$ python3 -q
>>> import numpy as np
>>> np.set_printoptions(precision=3, suppress=True, linewidth=100, sign=" ")
>>> other = np.array([[4], [9], [2]])
>>> W2 = np.array([[0, 2, 2, 2, 2, 1]])
>>> rng = np.random.default_rng(83)
>>> X = other @ W2 + 0.1 * rng.normal(size=(3, 6))
>>> print(X)
[[-0.147  7.958  7.996  8.039  7.897  4.119]
 [ 0.022 17.947 17.847 17.933 18.07   9.054]
 [ 0.088  3.948  4.076  3.98   4.145  2.01 ]]
>>> [round(float(x), 3) for x in np.linalg.svd(X, compute_uv=False)[:3]]
[41.366, 0.263, 0.114]
>>> round(np.linalg.norm(X, 2) / np.linalg.norm(X), 3)
np.float64(1.0)
>>> x0 = np.array([6, 3, 6, 9, 7, 4])
>>> h1 = np.maximum(X @ x0, 0)
>>> print(np.tanh(X @ x0))
[ 1.  1.  1.]
>>> np.flatnonzero(h1 > 1e-9)
array([ 0,  1,  2])
>>> X.sum(axis=0)
array([-0.036, 29.853, 29.919, 29.953, 30.111, 15.183])
>>> X.sum(axis=1)
array([ 35.862,  80.873,  18.247])
>>> np.linalg.matrix_rank(X)
np.int64(3)
>>> np.linalg.svd(X, compute_uv=False)
array([ 41.366,   0.263,   0.114])
>>> x0 = np.array([-1, 2, 2, 0, 1, 3])
>>> print(X @ np.ones(6))
[ 35.862  80.873  18.247]
>>> M = np.load("case16.npy")
>>> M
array([[ 4.172,  3.915,  3.027,  4.179,  1.063,  0.115],
       [ 4.011,  4.035,  2.936,  4.037,  1.012, -0.068],
       [ 4.09 ,  3.908,  3.067,  4.055,  1.01 , -0.22 ],
       [ 4.131,  4.056,  3.159,  4.086,  1.093,  0.256],
       [ 3.665,  3.964,  2.883,  3.946,  0.994, -0.114],
       [ 4.165,  4.04 ,  3.144,  4.141,  1.041, -0.002],
       [ 4.143,  4.114,  2.949,  3.807,  0.978, -0.017],
       [ 4.073,  4.124,  3.009,  4.03 ,  0.993, -0.169],
       [ 4.123,  3.984,  2.947,  4.143,  1.138,  0.036],
       [ 3.916,  4.005,  3.036,  3.956,  0.868, -0.118],
       [ 4.957,  3.044,  2.965,  0.11 ,  2.888, -3.947],
       [ 5.1  ,  3.054,  2.921,  0.208,  3.158, -3.876],
       [ 5.053,  2.961,  3.169,  0.031,  2.977, -3.992],
       [ 5.017,  3.105,  3.173, -0.053,  2.873, -3.946],
       [ 4.916,  2.915,  3.163, -0.017,  2.985, -3.786],
       [ 5.028,  3.101,  3.039, -0.213,  2.922, -3.762],
       [ 5.111,  3.098,  3.151, -0.124,  2.978, -3.941],
       [ 4.97 ,  2.926,  3.123, -0.056,  2.93 , -3.951],
       [ 5.142,  3.015,  3.051, -0.107,  3.008, -3.959],
       [ 5.138,  3.009,  2.964, -0.059,  3.08 , -3.898]])
>>> W2 = M[[10, 9]].astype(float)
>>> for _ in range(3):
...     idx = np.linalg.norm(M[:, None] - W2, axis=-1).argmin(axis=1)
...     W2 = np.array([M[idx == j].mean(axis=0) for j in range(2)])
... 
>>> idx
array([ 1,  1,  1,  1,  1,  1,  1,  1,  1,  1,  0,  0,  0,  0,  0,  0,  0,  0,  0,  0])
>>> W2[1] - W2[0]
array([-0.994,  0.992, -0.056,  4.066, -1.961,  3.876])
>>> W2
array([[ 5.043,  3.023,  3.072, -0.028,  2.98 , -3.906],
       [ 4.049,  4.014,  3.016,  4.038,  1.019, -0.03 ]])
>>> np.bincount(idx)
array([ 10,  10])
>>> m1 = np.load("mat.npy")
>>> m1
array([[ 0,  0,  0,  0,  0],
       [-3,  6, -6, -1,  2],
       [-2,  2, -2,  3, -2],
       [-4,  5, -1, -1,  5],
       [ 0,  0,  0,  0,  0],
       [ 3, -1, -3, -3, -1],
       [ 3, -5,  3,  2, -3],
       [-6,  9,  4,  1,  1],
       [ 3, -5,  3,  2, -3],
       [ 3, -5,  3,  2, -3],
       [ 3, -5,  3,  2, -3],
       [-2,  4,  5,  2, -4],
       [ 0,  0,  0,  0,  0],
       [ 0,  0,  0,  0,  0],
       [-1,  0,  2,  1,  2],
       [-1,  0,  2,  1,  2],
       [ 3, -5,  3,  2, -3]])
>>> idx = m1[:, 0] > np.median(m1[:, 0])
>>> u = m1[idx].mean(axis=0) - m1[~idx].mean(axis=0)
>>> u
array([ 4.727, -6.697,  1.636,  0.621, -3.212])
>>> idx.astype(int)
array([ 0,  0,  0,  0,  0,  1,  1,  0,  1,  1,  1,  0,  0,  0,  0,  0,  1])
>>> print(np.argsort(-np.abs(u).round(6), kind="stable"))
[ 1  0  4  2  3]
